% ipython --no-banner

In [1]: import numpy as np

In [2]: import numpy.linalg as la

In [3]: np.set_printoptions(precision=4, suppress=True, linewidth=140, sign=" ")

In [4]: rd = lambda a: np.round(a, 4) + 0

In [5]: rng = np.random.default_rng(2925)

In [6]: W0 = rng.normal(size=(34, 12)) + 5 * np.array([0, -3, 3, 3, -3, -1, 3, 0, 0, -1, -1, 2])

In [7]: rd(W0)
Out[7]: 
array([[  0.1664, -15.0057,  14.2422,  14.8657, -13.8504,  -4.6015,  15.8873,   0.4552,  -1.1316,  -4.244 ,  -4.7331,   7.8045],
       [ -0.2992, -15.4053,  17.3225,  16.004 , -15.2481,  -4.977 ,  13.9819,  -1.4582,   0.8311,  -4.9978,  -3.4729,   9.418 ],
       [ -0.5839, -14.6098,  15.6778,  13.4369, -15.7628,  -6.5348,  16.0111,  -0.521 ,  -0.0936,  -5.3397,  -5.5634,  10.0154],
       [  2.3996, -14.4563,  15.1183,  13.7067, -15.7542,  -4.304 ,  14.188 ,   1.5348,   0.8057,  -5.0767,  -4.0972,  10.0857],
       [  2.0146, -13.9004,  15.0126,  15.3268, -16.9945,  -6.8585,  14.6776,   1.9856,   0.3862,  -4.6253,  -4.0881,  10.8181],
       [  1.5382, -12.7238,  15.0624,  14.9737, -16.1739,  -4.7171,  12.9082,   0.7773,   0.809 ,  -5.3252,  -4.4915,  11.4484],
       [ -1.0751, -15.5517,  16.0291,  14.2156, -13.1937,  -4.8288,  13.2325,   0.2037,  -0.1644,  -3.4639,  -5.2242,   9.4374],
       [  0.0682, -14.7642,  13.6901,  13.3158, -15.4584,  -4.2678,  12.8899,   1.0401,  -0.2106,  -4.5537,  -6.4808,  11.0206],
       [ -0.7084, -16.7874,  14.7732,  14.1237, -15.1637,  -3.3272,  15.8155,  -0.812 ,  -1.4693,  -4.1504,  -2.9797,   9.5209],
       [ -0.5323, -14.022 ,  16.2013,  15.0661, -14.5747,  -4.447 ,  14.6919,  -0.0677,   0.4937,  -5.5998,  -4.4169,  10.3137],
       [ -0.4597, -14.5516,  15.6157,  14.2901, -15.1432,  -3.9645,  13.8926,   0.4621,   0.2349,  -4.5703,  -5.0854,   8.8656],
       [ -0.2559, -15.4432,  14.0048,  16.6214, -14.306 ,  -6.0854,  15.7653,   0.2786,  -1.5488,  -5.7892,  -4.2368,   8.9345],
       [  0.6203, -13.374 ,  14.4347,  16.4938, -14.7293,  -5.1104,  13.9467,  -1.7719,   0.7395,  -4.1222,  -5.2048,   8.4882],
       [ -0.0463, -15.4773,  16.3348,  13.8781, -14.3264,  -5.3737,  14.5417,  -0.4228,  -0.5322,  -3.4931,  -5.9974,  10.5887],
       [  0.4784, -16.2274,  14.4258,  15.5383, -14.6474,  -4.7525,  15.1988,   1.3096,  -0.3588,  -4.6523,  -6.1925,  10.3324],
       [  1.5421, -14.1895,  15.931 ,  16.9474, -16.8085,  -4.6755,  16.2257,   1.1485,   0.5195,  -4.6527,  -6.6175,   8.4785],
       [ -0.3305, -15.9025,  14.675 ,  15.0108, -16.6904,  -3.8914,  15.0859,  -0.1924,   1.9585,  -4.5284,  -6.1525,   9.3833],
       [ -0.7379, -13.9889,  16.0028,  15.1719, -15.2257,  -6.6898,  15.9286,  -0.6617,   0.2907,  -4.9495,  -3.9788,  10.8949],
       [  0.822 , -15.1112,  15.3215,  16.2556, -15.1188,  -4.0982,  15.639 ,   0.3726,   1.3119,  -5.4766,  -7.5261,  11.514 ],
       [  0.6485, -14.8184,  15.6251,  14.9077, -15.082 ,  -5.459 ,  16.6547,   1.6766,  -0.2805,  -4.0959,  -4.5231,  11.4348],
       [  1.3152, -14.2901,  15.8921,  15.2112, -16.3859,  -5.822 ,  16.4422,   0.6799,   0.7497,  -3.6796,  -3.8987,  10.4889],
       [ -0.0622, -14.9387,  13.4688,  15.723 , -16.9013,  -5.3838,  14.2499,  -1.0302,  -0.858 ,  -5.1033,  -4.3508,   9.6933],
       [  0.2344, -15.028 ,  15.2832,  14.0256, -15.4075,  -4.3212,  15.3907,   1.3091,   0.1635,  -3.1452,  -4.7546,   9.6677],
       [  1.3271, -13.54  ,  15.4189,  15.1205, -15.3801,  -5.2788,  14.2703,   0.6189,   0.7012,  -5.043 ,  -5.4365,   9.5513],
       [ -1.8079, -13.9188,  15.6347,  16.203 , -14.7411,  -4.0654,  13.6126,  -0.3543,   1.3724,  -5.1222,  -5.6574,  11.3682],
       [  0.9032, -13.6952,  15.5106,  16.8382, -13.9785,  -4.9983,  15.3044,  -0.2886,   0.0734,  -5.0784,  -6.8473,   9.1902],
       [ -1.0179, -15.4176,  15.0207,  14.6307, -14.5338,  -5.2769,  14.8574,  -0.9921,   0.3776,  -5.7913,  -4.7873,  11.0245],
       [ -0.2488, -15.5801,  15.4506,  17.0865, -16.4008,  -5.267 ,  14.2045,   2.2582,  -1.1974,  -6.5982,  -6.5734,  10.1988],
       [  0.1285, -14.5037,  16.0105,  14.5213, -15.0471,  -4.7113,  14.8438,  -0.8783,  -1.1294,  -5.3613,  -5.5554,  10.8405],
       [  0.1633, -15.208 ,  15.1664,  15.6617, -15.2864,  -6.0777,  15.6946,   1.013 ,   2.2471,  -5.3897,  -6.046 ,  10.0714],
       [ -0.9909, -13.7198,  14.3725,  14.1968, -14.4242,  -4.9316,  15.6836,   1.2436,  -2.1715,  -4.2788,  -5.7153,   9.5006],
       [  1.6593, -14.0445,  17.4313,  14.0575, -14.8826,  -4.0405,  14.631 ,  -0.2062,   0.427 ,  -5.4945,  -4.5674,  11.6098],
       [ -1.0605, -17.0644,  15.8992,  15.4126, -14.3529,  -5.0056,  14.7955,  -0.3234,  -0.0242,  -3.7775,  -4.4093,   8.6371],
       [ -1.516 , -14.2441,  15.1468,  14.9177, -15.0838,  -5.4588,  15.0646,   0.321 ,  -2.2345,  -5.3292,  -3.524 ,  10.2341]])

In [8]: W2 = W0[[27, 6]].astype(float)

In [9]: for _ in range(7):
   ...:     labels = la.norm(W0[:, None] - W2, axis=-1).argmin(axis=1)
   ...:     W2 = np.array([W0[labels == j].mean(axis=0) for j in range(2)])
   ...: 

In [10]: labels
Out[10]: 
array([ 1,  1,  1,  1,  0,  0,  1,  1,  1,  1,  1,  0,  0,  1,  0,  0,  0,  1,  0,  1,  1,  0,  1,  0,  1,  0,  1,  0,  1,  0,  1,  1,  1,
        1])

In [11]: np.abs(W2[1] - W2[0]).argmax()
Out[11]: np.int64(3)

In [12]: np.bincount(labels)
Out[12]: array([ 13,  21])
